$ ipython --no-banner

In [1]: import numpy as np

In [2]: np.set_printoptions(suppress=True, linewidth=100)

In [3]: rnd = lambda a: np.round(a, 2) + 0

In [4]: mat = np.load("arr.npy")

In [5]: mat
Out[5]: 
array([[ 2.01,  0.02,  2.06,  0.97,  2.01,  1.99,  0.97,  0.03,  2.03,  2.  ,  2.  ,  0.98, -0.03],
       [ 2.03, -0.03,  1.93,  0.94,  2.04,  2.04,  1.  ,  0.04,  1.99,  2.01,  1.99,  0.92, -0.04],
       [ 2.05,  0.01,  1.99,  0.98,  1.97,  1.98,  0.99, -0.03,  2.13,  1.98,  1.93,  1.02, -0.1 ],
       [ 2.  ,  0.06,  2.01,  1.05,  1.97,  2.06,  1.02, -0.05,  2.03,  2.06,  1.96,  0.94,  0.04],
       [ 1.98, -0.03,  2.05,  0.93,  2.  ,  1.97,  1.04, -0.01,  2.04,  2.06,  2.03,  1.01, -0.01],
       [ 2.04, -0.06,  2.08,  0.98,  2.05,  1.89,  1.02, -0.01,  1.97,  1.93,  1.94,  0.97, -0.1 ],
       [ 1.96, -0.05,  2.08,  1.  ,  1.98,  1.95,  0.9 , -0.01,  2.06,  2.03,  1.99,  0.98, -0.03],
       [ 1.95,  0.  ,  2.04,  1.09,  2.01,  1.92,  0.97, -0.01,  2.02,  1.96,  2.03,  1.03,  0.02],
       [ 2.01, -0.02,  2.01,  0.98,  2.03,  1.97,  0.95,  0.02,  1.99,  2.05,  1.95,  0.91, -0.05],
       [ 2.02, -0.04,  2.01,  1.03,  1.98,  1.93,  1.04,  0.02,  1.99,  2.04,  1.99,  0.87,  0.02],
       [ 1.99,  0.05,  1.93,  1.05,  1.99,  2.01,  0.9 , -0.02,  2.03,  1.91,  1.99,  1.03,  0.01],
       [ 2.1 , -0.08,  2.01,  0.99,  1.99,  1.97,  1.06,  0.07,  2.  ,  1.96,  2.  ,  0.98, -0.06],
       [ 2.01, -0.06,  2.01,  1.02,  2.03,  1.97,  1.04,  0.  ,  2.01,  1.98,  1.95,  1.08, -0.06],
       [ 2.08,  0.02,  1.98,  0.96,  2.02,  2.  ,  0.93,  0.04,  2.01,  2.07,  2.03,  1.03,  0.12],
       [ 1.96, -0.04,  1.94,  1.  ,  2.04,  2.08,  1.04,  0.08,  2.03,  1.98,  2.02,  0.96,  0.02],
       [ 1.97, -0.07,  2.02,  1.09,  1.95,  2.1 ,  1.06,  0.04,  2.03,  1.95,  2.12,  0.99,  0.  ],
       [ 1.98, -0.01,  1.93,  1.  ,  2.05,  2.07,  0.95,  0.05,  2.1 ,  2.09,  2.01,  1.01,  0.02],
       [ 1.97, -0.02,  2.06,  0.97,  1.96,  1.94,  1.1 , -0.06,  1.98,  2.14,  1.96,  1.09, -0.05],
       [ 2.1 , -0.03,  1.94,  1.05,  2.04,  1.96,  0.95,  0.03,  1.97,  1.97,  1.96,  1.03, -0.05],
       [ 1.99, -0.06,  1.99,  1.09,  1.88,  2.02,  1.14, -0.04,  2.  ,  2.02,  1.99,  0.99, -0.04],
       [ 1.99,  0.08,  1.99,  1.01,  2.02,  2.07,  1.04,  0.02,  1.99,  1.98,  2.03,  1.08, -0.09],
       [ 2.05,  0.  ,  2.01,  0.92,  1.94,  1.98,  1.01,  0.02,  2.02,  1.98,  2.  ,  1.09,  0.08],
       [ 1.99, -0.11,  1.95,  0.97,  1.98,  2.01,  1.03,  0.05,  2.01,  1.94,  2.06,  1.  ,  0.01],
       [-0.09,  3.  ,  0.99, -0.01,  1.04,  1.97,  2.  ,  1.  ,  0.02,  2.94,  1.  ,  0.94, -0.07],
       [ 0.07,  2.97,  1.02,  0.05,  0.96,  2.07,  2.01,  0.98, -0.02,  2.91,  0.97,  1.  ,  0.03],
       [-0.04,  2.94,  1.04,  0.06,  0.97,  2.  ,  1.96,  1.05, -0.04,  3.  ,  1.08,  0.97,  0.  ],
       [-0.07,  3.  ,  1.06, -0.06,  0.89,  1.99,  1.92,  1.01, -0.11,  3.08,  0.99,  0.88, -0.03],
       [ 0.03,  2.95,  1.  , -0.04,  0.99,  1.96,  2.01,  0.96,  0.03,  3.04,  0.92,  0.97,  0.03],
       [-0.01,  2.99,  1.02,  0.01,  1.  ,  1.92,  1.95,  1.05,  0.03,  2.97,  0.99,  1.02,  0.06],
       [ 0.01,  3.01,  1.03, -0.01,  1.09,  2.08,  2.  ,  0.97,  0.  ,  3.08,  0.94,  1.08, -0.1 ],
       [-0.01,  2.96,  0.96, -0.04,  0.99,  1.98,  1.98,  0.91,  0.08,  2.93,  1.05,  0.97, -0.04],
       [-0.03,  2.87,  1.06,  0.05,  1.1 ,  2.07,  2.05,  1.07,  0.05,  3.1 ,  0.97,  0.96,  0.02],
       [ 0.01,  3.06,  1.03, -0.11,  1.09,  2.12,  1.94,  1.05,  0.09,  3.05,  1.01,  0.95,  0.03],
       [ 0.  ,  2.99,  1.06, -0.02,  0.93,  1.92,  2.02,  0.9 , -0.09,  2.96,  1.06,  1.03,  0.01],
       [ 0.  ,  2.96,  0.97, -0.01,  1.02,  2.04,  1.95,  1.03,  0.15,  2.97,  1.04,  1.09,  0.03],
       [ 0.03,  2.96,  0.99,  0.08,  0.97,  1.86,  1.94,  1.13,  0.08,  2.94,  1.04,  0.94,  0.08],
       [ 0.16,  3.  ,  0.91, -0.03,  1.03,  1.93,  2.08,  1.09,  0.11,  3.  ,  0.94,  0.99, -0.01],
       [ 0.01,  2.94,  0.96,  0.12,  1.  ,  1.97,  2.02,  0.99, -0.02,  2.97,  0.94,  1.03,  0.13],
       [ 0.01,  2.96,  0.96,  0.  ,  1.01,  2.  ,  2.05,  1.09,  0.12,  3.03,  1.09,  0.98, -0.01],
       [ 0.  ,  2.97,  1.  ,  0.  ,  1.02,  1.99,  1.99,  0.9 , -0.04,  3.08,  1.07,  1.  ,  0.05],
       [-0.02,  2.99,  1.03, -0.03,  0.95,  2.02,  2.01,  0.96,  0.03,  3.03,  1.09,  0.9 ,  0.04],
       [-0.04,  2.99,  1.02, -0.02,  1.06,  1.94,  2.01,  1.  ,  0.03,  3.02,  0.97,  1.07,  0.05],
       [ 0.02,  3.02,  0.93, -0.06,  1.  ,  1.93,  2.11,  0.97, -0.03,  2.96,  1.06,  1.08,  0.01],
       [-0.01,  2.99,  0.92, -0.05,  0.97,  1.91,  1.95,  1.13, -0.09,  2.98,  1.03,  0.96, -0.03],
       [ 0.06,  3.02,  0.95,  0.03,  1.03,  1.93,  2.01,  0.98, -0.02,  3.  ,  1.01,  0.97, -0.03],
       [-0.01,  3.  ,  1.14,  0.03,  0.97,  1.93,  2.  ,  0.94, -0.07,  2.99,  0.99,  1.03, -0.04]])

In [6]: cen = mat - mat.mean(axis=0)

In [7]: vecs = np.linalg.svd(cen)[2][:2]

In [8]: Y = cen - cen @ vecs.T @ vecs

In [9]: rnd((cen @ vecs.T).std(axis=0))
Out[9]: array([2.45, 0.07])

In [10]: rnd(np.diag(vecs.T @ vecs))
Out[10]: array([0.17, 0.39, 0.21, 0.06, 0.13, 0.18, 0.06, 0.27, 0.39, 0.05, 0.04, 0.  , 0.04])

In [11]: rnd(Y.std(axis=0))
Out[11]: array([0.04, 0.03, 0.04, 0.05, 0.04, 0.05, 0.05, 0.04, 0.03, 0.05, 0.05, 0.06, 0.05])

In [12]: rnd(np.cov(cen @ vecs.T, rowvar=False))
Out[12]: 
array([[6.13, 0.  ],
       [0.  , 0.01]])

In [13]: rnd(np.linalg.norm(Y) / np.linalg.norm(cen))
Out[13]: np.float64(0.07)

In [14]: np.linalg.norm(Y, axis=1).round(6).argmax()
Out[14]: np.int64(35)

In [15]: th = np.radians(180)

In [16]: r_ = np.eye(13)

In [17]: r_[2, 2] = r_[4, 4] = np.cos(th)

In [18]: r_[2, 4], r_[4, 2] = -np.sin(th), np.sin(th)

In [19]: Y = mat @ r_.T

In [20]: rnd(np.linalg.svd(mat, compute_uv=False)), rnd(np.linalg.svd(Y, compute_uv=False))
Out[20]: 
(array([33.89, 16.61,  0.49,  0.43,  0.41,  0.38,  0.36,  0.33,  0.32,  0.29,  0.27,  0.23,  0.2 ]),
 array([33.89, 16.61,  0.49,  0.43,  0.41,  0.38,  0.36,  0.33,  0.32,  0.29,  0.27,  0.23,  0.2 ]))

In [21]: np.abs(Y - mat).max(axis=0)
Out[21]: array([0.  , 0.  , 4.16, 0.  , 4.1 , 0.  , 0.  , 0.  , 0.  , 0.  , 0.  , 0.  , 0.  ])

In [22]: proj = mat @ np.linalg.solve(mat.T @ mat, mat.T)

In [23]: np.allclose(proj @ proj, proj)
Out[23]: True

In [24]: rnd(np.trace(proj))
Out[24]: np.float64(13.0)

In [25]: W2 = mat[[9, 11]].astype(float)

In [26]: for _ in range(3):
    ...:     labels = np.linalg.norm(mat[:, None] - W2, axis=-1).argmin(axis=1)
    ...:     W2 = np.array([mat[labels == j].mean(axis=0) for j in range(2)])
    ...: 

In [27]: labels
Out[27]: 
array([1, 1, 1, 1, 1, 1, 1, 1, 1, 1, 1, 1, 1, 1, 1, 1, 1, 1, 1, 1, 1, 1, 1, 0, 0, 0, 0, 0, 0, 0, 0,
       0, 0, 0, 0, 0, 0, 0, 0, 0, 0, 0, 0, 0, 0, 0])

In [28]: rnd(W2[1] - W2[0])
Out[28]: array([ 2.01, -3.  ,  1.  ,  1.01,  0.99,  0.02, -0.99, -1.  ,  2.01, -1.  ,  0.99,  0.01, -0.03])

In [29]: rnd(W2)
Out[29]: 
array([[ 0.  ,  2.98,  1.  ,  0.  ,  1.  ,  1.98,  2.  ,  1.01,  0.01,  3.  ,  1.01,  0.99,  0.01],
       [ 2.01, -0.02,  2.  ,  1.  ,  2.  ,  1.99,  1.01,  0.01,  2.02,  2.  ,  2.  ,  1.  , -0.02]])

In [30]: np.bincount(labels)
Out[30]: array([23, 23])

In [31]: np.abs(W2[1] - W2[0]).argmax()
Out[31]: np.int64(1)

In [32]: cen = (mat - mat.mean(axis=0)) / mat.std(axis=0)

In [33]: np.argwhere(np.abs(cen) > 2)
Out[33]: 
array([[ 9, 11],
       [13, 12],
       [26, 11],
       [32,  5],
       [35,  5],
       [37, 12]])

In [34]: b = np.linalg.lstsq(np.delete(cen, 4, axis=1), cen[:, 4])[0]

In [35]: np.abs(b).argmax()
Out[35]: np.int64(1)

In [36]: rnd(b)
Out[36]: array([ 0.28, -0.62, -0.07, -0.03,  0.02, -0.22,  0.12,  0.39,  0.14, -0.17,  0.02, -0.02])

In [37]: M = np.load("mat.npy")

In [38]: M
Out[38]: 
array([[ 2.8,  0.9,  0.5, -0.2, -1.4,  0.2,  0.5,  1.8,  1.3,  1.4],
       [ 0.1, -0.2, -0.4,  0.7,  1.2,  0.2,  0.1,  1.1,  1.5,  1.2],
       [-1.4, -0.4, -1.3,  0.4,  0.9, -1.6,  0.2,  0. , -2. ,  1. ],
       [-0.7,  0.9, -0.1, -0.6, -0.5, -0.5, -0.8, -1.2,  1.3, -0.3],
       [ 0.5, -0.1,  0.5,  0. , -0.4, -0.3,  1.6,  1.6,  1.7, -0.5],
       [-0.5, -1.8, -0.2,  0.1,  0.5,  1.4, -0.9,  0.7,  0. ,  2. ],
       [-1.1, -0.5, -0.8, -0.9, -0.8,  1.5, -0.1, -1. , -0.6, -0.1],
       [ 0.9,  0.4,  1.6,  1.1,  1.2, -0.7,  0. ,  0.8,  0.6,  0.3],
       [ 0. ,  0.1, -0.8, -0.4,  0.1, -1.6,  1.1,  0.8,  1.4,  0.3],
       [-2.3,  0.2, -1. ,  1. ,  0.6, -0.2, -0.7, -0.1, -0.3, -0.2],
       [ 1.3, -0.5, -0.8, -0.1,  0.2,  2. , -0.5,  0.8,  2.2, -1.4],
       [-0.9,  0.3, -1.6,  0. ,  1.2,  0.2,  0.6, -0.4, -1.1,  0.5]])

In [39]: G = M.T @ M

In [40]: np.trace(G), (M ** 2).sum()
Out[40]: (np.float64(115.47), np.float64(115.47))

In [41]: np.linalg.matrix_rank(G)
Out[41]: np.int64(10)

In [42]: rnd(np.linalg.svd(M, compute_uv=False) ** 2)
Out[42]: array([44.98, 20.14, 16.9 , 12.05,  8.72,  5.47,  3.76,  1.9 ,  1.53,  0.02])

In [43]: rnd(np.diag(G))
Out[43]: array([20.61,  5.87, 10.44,  4.25,  8.8 , 14.32,  6.63, 12.03, 21.34, 11.18])

In [44]: rnd(np.linalg.eigvalsh(G)[::-1])
Out[44]: array([44.98, 20.14, 16.9 , 12.05,  8.72,  5.47,  3.76,  1.9 ,  1.53,  0.02])
